$ python -q
>>> import numpy as np
>>> np.set_printoptions(precision=2, suppress=True, linewidth=100)
>>> tidy = lambda a: np.round(a, 2) + 0
>>> E = np.array([[0.5, 0.0, 0.5, 0.0],
...     [0.0, 1.0, 0.0, 0.0],
...     [0.0, 0.0, 1.0, 0.0],
...     [0.0, 0.0, 0.0, 1.0]])
>>> # 3 blocks once reordered
>>> tidy(np.linalg.matrix_power(E, 2))
array([[0.25, 0.  , 0.75, 0.  ],
       [0.  , 1.  , 0.  , 0.  ],
       [0.  , 0.  , 1.  , 0.  ],
       [0.  , 0.  , 0.  , 1.  ]])
>>> print(tidy(np.linalg.matrix_power(E, 100)))
[[0. 0. 1. 0.]
 [0. 1. 0. 0.]
 [0. 0. 1. 0.]
 [0. 0. 0. 1.]]
>>> pr = np.eye(4)[0]
>>> for _ in range(6):
...     pr = pr @ E
...     print(pr.round(2))
... 
[0.5 0.  0.5 0. ]
[0.25 0.   0.75 0.  ]
[0.12 0.   0.88 0.  ]
[0.06 0.   0.94 0.  ]
[0.03 0.   0.97 0.  ]
[0.02 0.   0.98 0.  ]
>>> evals, evecs = np.linalg.eig(E)
>>> evals
array([0.5, 1. , 1. , 1. ])
>>> tidy(np.sort(np.linalg.eigvals(np.linalg.inv(E))))
array([1., 1., 1., 2.])
>>> tidy(np.sort(np.linalg.eigvals(E @ E)))
array([0.25, 1.  , 1.  , 1.  ])
>>> A = np.array([[9, 8, 5, 3, 8],
...     [0, 2, 8, 5, 3],
...     [1, 2, 1, 5, 9],
...     [5, 9, 3, 1, 9],
...     [7, 0, 7, 6, 8]])
>>> A
array([[9, 8, 5, 3, 8],
       [0, 2, 8, 5, 3],
       [1, 2, 1, 5, 9],
       [5, 9, 3, 1, 9],
       [7, 0, 7, 6, 8]])
>>> r0 = np.array([3, 3, 3, 1, -3])
>>> other = A + np.outer(r0, np.eye(5)[4])
>>> other
array([[ 9.,  8.,  5.,  3., 11.],
       [ 0.,  2.,  8.,  5.,  6.],
       [ 1.,  2.,  1.,  5., 12.],
       [ 5.,  9.,  3.,  1., 10.],
       [ 7.,  0.,  7.,  6.,  5.]])
>>> tidy(np.linalg.det(other) / np.linalg.det(A)), tidy(1 + np.linalg.solve(A, r0)[4])
(np.float64(-0.16), np.float64(-0.16))
>>> mat = np.load("m.npy")
>>> mat
array([[ 3,  1,  4,  1],
       [ 6,  5,  8,  2],
       [11,  8, 10,  2],
       [11, 10, 12,  4],
       [15, 15, 12,  9],
       [18, 20, 16, 12],
       [19, 22, 19, 17],
       [22, 24, 23, 21],
       [26, 26, 24, 25],
       [29, 26, 28, 25],
       [31, 26, 31, 29],
       [34, 30, 33, 33],
       [37, 33, 35, 33],
       [42, 36, 37, 36],
       [44, 41, 37, 40],
       [47, 44, 39, 43],
       [50, 46, 41, 47]])
>>> dist = np.linalg.norm(mat[:, None] - mat[None], axis=-1)
>>> np.flatnonzero(dist[9] < dist.mean() / 2)
array([ 7,  8,  9, 10, 11, 12])
>>> dist.mean(axis=1).argmax()
np.int64(0)
>>> np.unravel_index(dist.round(6).argmax(), dist.shape)
(np.int64(0), np.int64(16))
>>> G = np.cov(mat, rowvar=False)
>>> G.shape
(4, 4)
>>> tidy(np.polyfit(mat[:, 0], mat[:, 3], 1))
array([ 1.03, -4.73])
>>> tidy(np.linalg.eigvalsh(G)[::-1])
array([768.61,   4.82,   2.42,   1.31])
>>> np.argwhere(np.triu(np.abs(np.corrcoef(mat.T)) > 0.8, 1))
array([[0, 1],
       [0, 2],
       [0, 3],
       [1, 2],
       [1, 3],
       [2, 3]])
>>> arr = np.loadtxt("run18.csv", delimiter=",")
>>> arr
array([[ 2., -1.,  0.,  0.,  0.],
       [-1.,  1., -1.,  0.,  0.],
       [ 0., -1.,  1., -1.,  0.],
       [ 0.,  0., -1., -2., -1.],
       [ 0.,  0.,  0., -1.,  2.]])
>>> # symmetric, so the eigenvalues are real
>>> U, sig, Vh = np.linalg.svd(arr)
>>> tidy(sig)
array([2.84, 2.53, 2.27, 1.54, 0.12])
>>> np.argmax(sig[:-1] / (sig[1:] + 1e-6)) + 1
np.int64(4)
>>> other = U[:, :4] @ np.diag(sig[:4]) @ Vh[:4]
>>> np.linalg.matrix_rank(other)
np.int64(4)
